$ ipython --no-banner

In [1]: import numpy as np

In [2]: np.set_printoptions(precision=2, suppress=True, linewidth=120, sign=" ")

In [3]: tidy = lambda a: np.round(a, 2) + 0

In [4]: arr = np.loadtxt("dump.csv", delimiter=",")

In [5]: print(arr)
[[-10.   0.  10.   6.   0.  -6.]
 [ 10.   0.   5.  -6.   0.  -3.]
 [  5.   0.   0.  -3.   0.   0.]
 [ 12.   0. -12.  -2.   0.   2.]
 [-12.   0.  -6.   2.   0.   1.]
 [ -6.   0.   0.   1.   0.   0.]]

In [6]: left, sigma, Vh = np.linalg.svd(arr)

In [7]: print(np.argmax(sigma[:-1] / (sigma[1:] + 1e-6)) + 1)
4

In [8]: print(tidy(sigma))
[ 25.95  16.91   4.92   3.21   0.     0.  ]

In [9]: M2 = left[:, :4] @ np.diag(sigma[:4]) @ Vh[:4]

In [10]: print(tidy(np.linalg.norm(arr - M2) / np.linalg.norm(arr)))
0.0

In [11]: print(tidy(M2))
[[-10.   0.  10.   6.   0.  -6.]
 [ 10.   0.   5.  -6.   0.  -3.]
 [  5.   0.   0.  -3.   0.   0.]
 [ 12.   0. -12.  -2.   0.   2.]
 [-12.   0.  -6.   2.   0.   1.]
 [ -6.   0.   0.   1.   0.   0.]]

In [12]: print(np.linalg.matrix_rank(arr, rtol=0.05))
4

In [13]: print(np.linalg.matrix_rank(M2))
4

In [14]: rng = np.random.default_rng(5827)

In [15]: idx = rng.permutation(6)

In [16]: print(idx)
[ 1  4  2  0  3  5]

In [17]: M2 = arr[idx][:, idx]

In [18]: print(tidy(np.sort(np.abs(np.linalg.eigvals(M2)))))
[  0.     0.     1.24   4.62   5.63  21.01]

In [19]: X = np.load("block4.npy")

In [20]: print(X)
[[  5   5   5   5   5   5   5   5   5]
 [  5  10  10  10  10  10  10  10  10]
 [  5  10  15  15  15  15  15  15  15]
 [  5  10  15  20  20  20  20  20  20]
 [  5  10  15  20  25  25  25  25  25]
 [  5  10  15  20  25  30  30  30  30]
 [  5  10  15  20  25  30  35  35  35]
 [  5  10  15  20  25  30  35  40  40]
 [  5  10  15  20  25  30  35  40  45]]

In [21]: print(X @ X)
[[  225   425   600   750   875   975  1050  1100  1125]
 [  425   825  1175  1475  1725  1925  2075  2175  2225]
 [  600  1175  1700  2150  2525  2825  3050  3200  3275]
 [  750  1475  2150  2750  3250  3650  3950  4150  4250]
 [  875  1725  2525  3250  3875  4375  4750  5000  5125]
 [  975  1925  2825  3650  4375  4975  5425  5725  5875]
 [ 1050  2075  3050  3950  4750  5425  5950  6300  6475]
 [ 1100  2175  3200  4150  5000  5725  6300  6700  6900]
 [ 1125  2225  3275  4250  5125  5875  6475  6900  7125]]

In [22]: print(np.linalg.matrix_power(X, 2))
[[  225   425   600   750   875   975  1050  1100  1125]
 [  425   825  1175  1475  1725  1925  2075  2175  2225]
 [  600  1175  1700  2150  2525  2825  3050  3200  3275]
 [  750  1475  2150  2750  3250  3650  3950  4150  4250]
 [  875  1725  2525  3250  3875  4375  4750  5000  5125]
 [  975  1925  2825  3650  4375  4975  5425  5725  5875]
 [ 1050  2075  3050  3950  4750  5425  5950  6300  6475]
 [ 1100  2175  3200  4150  5000  5725  6300  6700  6900]
 [ 1125  2225  3275  4250  5125  5875  6475  6900  7125]]

In [23]: print(tidy(np.sort(np.abs(np.linalg.eigvals(X)))))
[   1.28    1.4     1.62    2.01    2.73    4.18    7.75   20.74  183.3 ]

In [24]: print(np.allclose(X @ X.T, X.T @ X))
True

In [25]: print(np.trace(X))
225
